$ ipython --no-banner

In [1]: import numpy as np

In [2]: from numpy import linalg as LA

In [3]: np.set_printoptions(precision=2, suppress=True, linewidth=120, legacy="1.25")

In [4]: A = np.loadtxt("a.csv", delimiter=",")

In [5]: A
Out[5]: 
array([[-3.,  1.,  0.],
       [ 0., -3.,  1.],
       [ 0.,  0., -3.]])

In [6]: rng = np.random.default_rng(21009)

In [7]: labels = rng.permutation(3)

In [8]: out = A[:, labels] * rng.choice([-1, 1], 3)

In [9]: out
Out[9]: 
array([[-3., -1., -0.],
       [ 0.,  3., -1.],
       [ 0., -0.,  3.]])

In [10]: Uu, _, vt = LA.svd(A.T @ out)

In [11]: np.round(Uu @ vt, 2) + 0
Out[11]: 
array([[ 1.,  0.,  0.],
       [ 0., -1.,  0.],
       [ 0.,  0., -1.]])

In [12]: np.round(LA.lstsq(A, out)[0], 2) + 0
Out[12]: 
array([[ 1.,  0.,  0.],
       [ 0., -1.,  0.],
       [ 0.,  0., -1.]])

In [13]: vec = np.array([3, 1, 0])

In [14]: rhs = A @ vec

In [15]: rhs
Out[15]: array([-8., -3.,  0.])

In [16]: LA.solve(A, -2 * rhs)
Out[16]: array([-6., -2., -0.])

In [17]: Q, Rm = LA.qr(A)

In [18]: np.trace(Q @ Q.T)
Out[18]: 3.0

In [19]: Q.T @ Q
Out[19]: 
array([[1., 0., 0.],
       [0., 1., 0.],
       [0., 0., 1.]])

In [20]: np.abs(np.diag(Rm))
Out[20]: array([3., 3., 3.])

In [21]: Q @ Rm
Out[21]: 
array([[-3.,  1.,  0.],
       [ 0., -3.,  1.],
       [ 0.,  0., -3.]])

In [22]: np.allclose(Rm.T @ Rm, A.T @ A)
Out[22]: True

In [23]: out = LA.inv(A)

In [24]: np.allclose(out, A.T)
Out[24]: False

In [25]: vec = np.array([6, 4, 2])

In [26]: h1 = np.maximum(A @ vec, 0)

In [27]: h1
Out[27]: array([0., 0., 0.])

In [28]: np.flatnonzero(h1 > 1e-9)
Out[28]: array([], dtype=int64)

In [29]: np.maximum(A @ vec, 0) - np.maximum(-A @ vec, 0)
Out[29]: array([-14., -10.,  -6.])

In [30]: np.tanh(A @ vec)
Out[30]: array([-1., -1., -1.])

In [31]: A.T @ h1
Out[31]: array([0., 0., 0.])

In [32]: A * (h1 > 1e-9)[:, None]
Out[32]: 
array([[-0.,  0.,  0.],
       [ 0., -0.,  0.],
       [ 0.,  0., -0.]])

In [33]: X = np.load("dump.npy")

In [34]: X.round(2) + 0
Out[34]: 
array([[-0.92, -0.39,  0.03,  0.09,  0.  , -0.04,  0.02],
       [ 0.15, -0.35,  0.37, -0.32,  0.48, -0.1 ,  0.61],
       [ 0.29, -0.73, -0.09, -0.14, -0.07, -0.31, -0.5 ],
       [ 0.07, -0.29,  0.01, -0.31, -0.58,  0.66,  0.22],
       [ 0.11, -0.13,  0.71,  0.56,  0.06,  0.31, -0.23],
       [-0.18,  0.3 ,  0.5 , -0.67, -0.04, -0.06, -0.41],
       [ 0.04,  0.04,  0.31,  0.14, -0.65, -0.6 ,  0.32]])

In [35]: # columns are unit length and at right angles

In [36]: np.round(LA.pinv(X), 2) + 0
Out[36]: 
array([[-0.92,  0.15,  0.29,  0.07,  0.11, -0.18,  0.04],
       [-0.39, -0.35, -0.73, -0.29, -0.13,  0.3 ,  0.04],
       [ 0.03,  0.37, -0.09,  0.01,  0.71,  0.5 ,  0.31],
       [ 0.09, -0.32, -0.14, -0.31,  0.56, -0.67,  0.14],
       [ 0.  ,  0.48, -0.07, -0.58,  0.06, -0.04, -0.65],
       [-0.04, -0.1 , -0.31,  0.66,  0.31, -0.06, -0.6 ],
       [ 0.02,  0.61, -0.5 ,  0.22, -0.23, -0.41,  0.32]])

In [37]: LA.norm(X, axis=0)
Out[37]: array([1., 1., 1., 1., 1., 1., 1.])

In [38]: round(X[:, 4] @ X[:, 5], 2)
Out[38]: 0.0

In [39]: LA.matrix_rank(X)
Out[39]: 7

In [40]: np.round(X.mean(axis=0), 2) + 0
Out[40]: array([-0.06, -0.22,  0.26, -0.09, -0.11, -0.02,  0.  ])

In [41]: np.round(LA.norm(X), 2)
Out[41]: 2.65

In [42]: X.sum(axis=1)
Out[42]: array([-1.21,  0.84, -1.55, -0.21,  1.39, -0.56, -0.4 ])

In [43]: np.count_nonzero(X)
Out[43]: 49

In [44]: (X - X.T) / 2
Out[44]: 
array([[ 0.  , -0.27, -0.13,  0.01, -0.06,  0.07, -0.01],
       [ 0.27,  0.  ,  0.55, -0.02,  0.31, -0.2 ,  0.28],
       [ 0.13, -0.55,  0.  , -0.07, -0.39, -0.41, -0.4 ],
       [-0.01,  0.02,  0.07,  0.  , -0.57,  0.66,  0.04],
       [ 0.06, -0.31,  0.39,  0.57,  0.  ,  0.17,  0.21],
       [-0.07,  0.2 ,  0.41, -0.66, -0.17,  0.  ,  0.09],
       [ 0.01, -0.28,  0.4 , -0.04, -0.21, -0.09,  0.  ]])

In [45]: round(float(np.trace(X)), 2)
Out[45]: -1.34

In [46]: round(float(LA.det(X)), 2)
Out[46]: 1.0

In [47]: out = LA.inv(X)

In [48]: out.round(2) + 0
Out[48]: 
array([[-0.92,  0.15,  0.29,  0.07,  0.11, -0.18,  0.04],
       [-0.39, -0.35, -0.73, -0.29, -0.13,  0.3 ,  0.04],
       [ 0.03,  0.37, -0.09,  0.01,  0.71,  0.5 ,  0.31],
       [ 0.09, -0.32, -0.14, -0.31,  0.56, -0.67,  0.14],
       [ 0.  ,  0.48, -0.07, -0.58,  0.06, -0.04, -0.65],
       [-0.04, -0.1 , -0.31,  0.66,  0.31, -0.06, -0.6 ],
       [ 0.02,  0.61, -0.5 ,  0.22, -0.23, -0.41,  0.32]])

In [49]: np.round(LA.cond(X), 2)
Out[49]: 1.0

In [50]: np.round(LA.det(X) * out, 2) + 0
Out[50]: 
array([[-0.92,  0.15,  0.29,  0.07,  0.11, -0.18,  0.04],
       [-0.39, -0.35, -0.73, -0.29, -0.13,  0.3 ,  0.04],
       [ 0.03,  0.37, -0.09,  0.01,  0.71,  0.5 ,  0.31],
       [ 0.09, -0.32, -0.14, -0.31,  0.56, -0.67,  0.14],
       [ 0.  ,  0.48, -0.07, -0.58,  0.06, -0.04, -0.65],
       [-0.04, -0.1 , -0.31,  0.66,  0.31, -0.06, -0.6 ],
       [ 0.02,  0.61, -0.5 ,  0.22, -0.23, -0.41,  0.32]])

In [51]: feats = np.array([[-3, 3, -3], [-2, 9, -5], [-8, -3, 6], [5, -7, 1], [-8, -3, 6]])

In [52]: Q = feats.astype(float).copy()

In [53]: for j in range(3):
    ...:     Q[:, j] -= Q[:, :j] @ (Q[:, :j].T @ Q[:, j])
    ...:     Q[:, j] /= LA.norm(Q[:, j])
    ...: 

In [54]: np.round(Q.T @ feats, 2) + 0
Out[54]: 
array([[12.88, -1.09, -5.59],
       [ 0.  , 12.48, -8.26],
       [ 0.  ,  0.  ,  2.76]])

In [55]: np.round(Q.T @ Q, 2) + 0
Out[55]: 
array([[1., 0., 0.],
       [0., 1., 0.],
       [0., 0., 1.]])

In [56]: E = np.loadtxt("out1.csv", delimiter=",")

In [57]: E
Out[57]: 
array([[34., 42., 24., 48., 18., 54.],
       [42., 47., 28., 56., 21., 63.],
       [24., 28., 14., 32., 12., 36.],
       [48., 56., 32., 62., 24., 72.],
       [18., 21., 12., 24.,  7., 27.],
       [54., 63., 36., 72., 27., 79.]])

In [58]: np.all(LA.eigvalsh(E) > 0)
Out[58]: False

In [59]: [round(float(LA.det(E[:i, :i])), 2) + 0 for i in range(1, 7)]
Out[59]: [34.0, -166.0, 396.0, -1304.0, 2752.0, -8096.0]

In [60]: Uu, sig, vt = LA.svd(E)

In [61]: sig
Out[61]: array([253.,   2.,   2.,   2.,   2.,   2.])

In [62]: out = Uu[:, :1] @ np.diag(sig[:1]) @ vt[:1]

In [63]: LA.matrix_rank(E, rtol=0.05)
Out[63]: 1

In [64]: LA.matrix_rank(out)
Out[64]: 1

In [65]: np.round(LA.norm(E - out, 2), 2), round(sig[1], 2)
Out[65]: (2.0, 2.0)

In [66]: out = LA.inv(E)

In [67]: (np.abs(out) > 1e-9).astype(int)
Out[67]: 
array([[1, 1, 1, 1, 1, 1],
       [1, 1, 1, 1, 1, 1],
       [1, 1, 1, 1, 1, 1],
       [1, 1, 1, 1, 1, 1],
       [1, 1, 1, 1, 1, 1],
       [1, 1, 1, 1, 1, 1]])

In [68]: LA.inv(out)
Out[68]: 
array([[34., 42., 24., 48., 18., 54.],
       [42., 47., 28., 56., 21., 63.],
       [24., 28., 14., 32., 12., 36.],
       [48., 56., 32., 62., 24., 72.],
       [18., 21., 12., 24.,  7., 27.],
       [54., 63., 36., 72., 27., 79.]])

In [69]: np.round(LA.det(E) * LA.det(out), 2)
Out[69]: 1.0

In [70]: vals, V = LA.eigh(E)

In [71]: vec = np.array([2, 3, 3, 1, 1, 3])

In [72]: LA.eigvalsh(E[1:, 1:])
Out[72]: array([ -2.,  -2.,  -2.,  -2., 217.])

In [73]: np.abs(E).sum(axis=1).max(), round(np.abs(vals).max(), 2)
Out[73]: (331.0, 253.0)

In [74]: vec @ E @ vec
Out[74]: 6823.0

In [75]: round(float(vec @ E @ vec / (vec @ vec)), 2), round(vals[0], 2), round(float(vals[-1]), 2)
Out[75]: (206.76, -2.0, 253.0)

In [76]: arr = np.load("test9.npy")

In [77]: arr
Out[77]: 
array([[0, 1, 0, 0, 0],
       [0, 0, 1, 0, 0],
       [0, 0, 0, 1, 0],
       [1, 0, 0, 0, 0],
       [0, 0, 0, 0, 1]])

In [78]: hat = np.triu(np.array([[3, 1, 2, 3, 3],
    ...:     [0, 0, 1, 2, 3],
    ...:     [2, 3, 0, 0, 0],
    ...:     [2, 3, 2, 3, 2],
    ...:     [3, 3, 3, 0, 3]]), 1) + np.eye(5)

In [79]: out = hat @ arr @ LA.inv(hat)

In [80]: np.round(LA.det(out), 2)
Out[80]: -1.0

In [81]: np.round(np.poly(out), 2) + 0
Out[81]: array([ 1., -1.,  0.,  0., -1.,  1.])

In [82]: out
Out[82]: 
array([[ 3., -2., -3., -3.,  6.],
       [ 2., -2., -1., -1.,  5.],
       [ 0.,  0.,  0.,  1., -2.],
       [ 1., -1., -1., -1.,  4.],
       [ 0.,  0.,  0.,  0.,  1.]])

In [83]: LA.svd(arr, compute_uv=False)
Out[83]: array([1., 1., 1., 1., 1.])

In [84]: LA.pinv(arr)
Out[84]: 
array([[0., 0., 0., 1., 0.],
       [1., 0., 0., 0., 0.],
       [0., 1., 0., 0., 0.],
       [0., 0., 1., 0., 0.],
       [0., 0., 0., 0., 1.]])

In [85]: arr[:, 2] @ arr[:, 1]
Out[85]: 0

In [86]: LA.norm(arr, axis=0)
Out[86]: array([1., 1., 1., 1., 1.])

In [87]: arr.T @ arr
Out[87]: 
array([[1, 0, 0, 0, 0],
       [0, 1, 0, 0, 0],
       [0, 0, 1, 0, 0],
       [0, 0, 0, 1, 0],
       [0, 0, 0, 0, 1]])

In [88]: mat = np.load("run19.npy")

In [89]: mat
Out[89]: 
array([[ 0, -1],
       [ 0,  0]])

In [90]: def softmax(z):
    ...:     e = np.exp(z - z.max(axis=-1, keepdims=True))
    ...:     return e / e.sum(axis=-1, keepdims=True)
    ...: 

In [91]: softmax(mat[1])
Out[91]: array([0.5, 0.5])

In [92]: softmax(mat).sum(axis=1)
Out[92]: array([1., 1.])

In [93]: softmax(10 * mat[1])
Out[93]: array([0.5, 0.5])

In [94]: att = mat @ mat.T / np.sqrt(2)

In [95]: softmax(att + np.triu(np.full(att.shape, -np.inf), 1))
Out[95]: 
array([[1. , 0. ],
       [0.5, 0.5]])

In [96]: r0 = np.array([-6, 9, -9])

In [97]: np.array([np.convolve(row, r0, "same") for row in mat])
Out[97]: 
array([[ 0,  6, -9],
       [ 0,  0,  0]])

In [98]: np.correlate(mat[1], mat[0], "full")
Out[98]: array([0, 0, 0])

In [99]: np.allclose(mat, mat.T)
Out[99]: False

In [100]: mat @ mat
Out[100]: 
array([[0, 0],
       [0, 0]])

In [101]: (mat - mat.T) / 2
Out[101]: 
array([[ 0. , -0.5],
       [ 0.5,  0. ]])

In [102]: rk = LA.matrix_rank(mat)

In [103]: rk
Out[103]: 1

In [104]: ns = LA.svd(mat)[2][rk:].T

In [105]: ns @ ns.T
Out[105]: 
array([[1., 0.],
       [0., 0.]])

In [106]: ns.shape
Out[106]: (2, 1)

In [107]: np.allclose(mat @ ns, 0)
Out[107]: True

In [108]: [int(LA.matrix_rank(mat[:i])) for i in range(1, len(mat) + 1)]
Out[108]: [1, 1]

In [109]: ns[:, 0] / ns[np.abs(ns[:, 0]).round(6).argmax(), 0]
Out[109]: array([1., 0.])

In [110]: Uu, sig, vt = LA.svd(mat)

In [111]: sig
Out[111]: array([ 1., -0.])

In [112]: out = Uu[:, :1] @ np.diag(sig[:1]) @ vt[:1]

In [113]: LA.matrix_rank(out)
Out[113]: 1

In [114]: np.abs(mat - out).max()
Out[114]: 0.0

In [115]: m1 = np.array([[-2, 1, 1, -2, -2, 1],
     ...:     [0, -2, -1, -2, -2, -2],
     ...:     [1, -2, 0, -1, 1, 2],
     ...:     [-2, 1, 2, -1, -1, -1],
     ...:     [-1, 2, 2, 2, 2, 1],
     ...:     [2, 2, 2, -1, -2, 1]])

In [116]: m1
Out[116]: 
array([[-2,  1,  1, -2, -2,  1],
       [ 0, -2, -1, -2, -2, -2],
       [ 1, -2,  0, -1,  1,  2],
       [-2,  1,  2, -1, -1, -1],
       [-1,  2,  2,  2,  2,  1],
       [ 2,  2,  2, -1, -2,  1]])

In [117]: np.diff(m1, axis=0)
Out[117]: 
array([[ 2, -3, -2,  0,  0, -3],
       [ 1,  0,  1,  1,  3,  4],
       [-3,  3,  2,  0, -2, -3],
       [ 1,  1,  0,  3,  3,  2],
       [ 3,  0,  0, -3, -4,  0]])

In [118]: np.count_nonzero(m1)
Out[118]: 34

In [119]: LA.svd(m1, compute_uv=False)
Out[119]: array([5.85, 5.55, 3.89, 2.92, 1.52, 0.12])

In [120]: np.abs(m1).max()
Out[120]: 2

In [121]: m1.mean(axis=0)
Out[121]: array([-0.33,  0.33,  1.  , -0.83, -0.67,  0.33])

In [122]: m1.sum(axis=0)
Out[122]: array([-2,  2,  6, -5, -4,  2])

In [123]: np.round(LA.norm(m1), 2)
Out[123]: 9.54

In [124]: r0 = np.array([4, 5, 0, 4, 5, 5])

In [125]: out = m1 + np.outer(r0, np.eye(6)[2])

In [126]: LA.matrix_rank(LA.inv(out) - LA.inv(m1), tol=1e-8)
Out[126]: 1

In [127]: out = LA.inv(m1)

In [128]: round(float(LA.det(m1) * LA.det(out)), 2)
Out[128]: 1.0

In [129]: round(LA.slogdet(m1)[0], 2)
Out[129]: 1.0

In [130]: (np.abs(out) > 1e-9).astype(int)
Out[130]: 
array([[1, 1, 1, 1, 1, 1],
       [1, 1, 1, 1, 1, 1],
       [1, 1, 1, 1, 1, 1],
       [1, 1, 1, 1, 1, 1],
       [1, 1, 1, 1, 1, 1],
       [1, 1, 1, 1, 1, 1]])

In [131]: vec = np.array([2, -1, 2, 2, -1, 3])

In [132]: (m1 @ vec).argmax()
Out[132]: 5

In [133]: m1 * vec
Out[133]: 
array([[-4, -1,  2, -4,  2,  3],
       [ 0,  2, -2, -4,  2, -6],
       [ 2,  2,  0, -2, -1,  6],
       [-4, -1,  4, -2,  1, -3],
       [-2, -2,  4,  4, -2,  3],
       [ 4, -2,  4, -2,  2,  3]])

In [134]: np.sign((m1 @ vec).round(6))
Out[134]: array([-1, -1,  1, -1,  1,  1])

In [135]: (m1 * vec).sum(axis=1)
Out[135]: array([-2, -8,  7, -5,  5,  9])

In [136]: m1 @ (2 * vec)
Out[136]: array([ -4, -16,  14, -10,  10,  18])

In [137]: np.einsum("ij,j->i", m1, vec)
Out[137]: array([-2, -8,  7, -5,  5,  9])

In [138]: J = np.loadtxt("layer17.csv", delimiter=",")

In [139]: J
Out[139]: 
array([[-1., -2.,  0.,  0.,  0.],
       [-2.,  2., -2.,  0.,  0.],
       [ 0., -2.,  2., -2.,  0.],
       [ 0.,  0., -2., -1., -2.],
       [ 0.,  0.,  0., -2.,  0.]])

In [140]: vals, V = LA.eigh(J)

In [141]: np.round(V @ np.diag(vals) @ V.T, 2) + 0
Out[141]: 
array([[-1., -2.,  0.,  0.,  0.],
       [-2.,  2., -2.,  0.,  0.],
       [ 0., -2.,  2., -2.,  0.],
       [ 0.,  0., -2., -1., -2.],
       [ 0.,  0.,  0., -2.,  0.]])

In [142]: LA.svd(J, compute_uv=False)
Out[142]: array([4.76, 3.23, 2.1 , 2.09, 0.48])

In [143]: LA.eigvalsh(J + 5 * np.eye(5))
Out[143]: array([1.77, 2.9 , 5.48, 7.09, 9.76])

In [144]: np.abs(V[:, -1])
Out[144]: array([0.22, 0.65, 0.67, 0.27, 0.11])

In [145]: np.abs(V[:, -1]).round(6).argmax()
Out[145]: 2

In [146]: np.round(V.T @ V, 2) + 0
Out[146]: 
array([[1., 0., 0., 0., 0.],
       [0., 1., 0., 0., 0.],
       [0., 0., 1., 0., 0.],
       [0., 0., 0., 1., 0.],
       [0., 0., 0., 0., 1.]])

In [147]: np.round(V.T @ J @ V, 2) + 0
Out[147]: 
array([[-3.23,  0.  ,  0.  ,  0.  ,  0.  ],
       [ 0.  , -2.1 ,  0.  ,  0.  ,  0.  ],
       [ 0.  ,  0.  ,  0.48,  0.  ,  0.  ],
       [ 0.  ,  0.  ,  0.  ,  2.09,  0.  ],
       [ 0.  ,  0.  ,  0.  ,  0.  ,  4.76]])
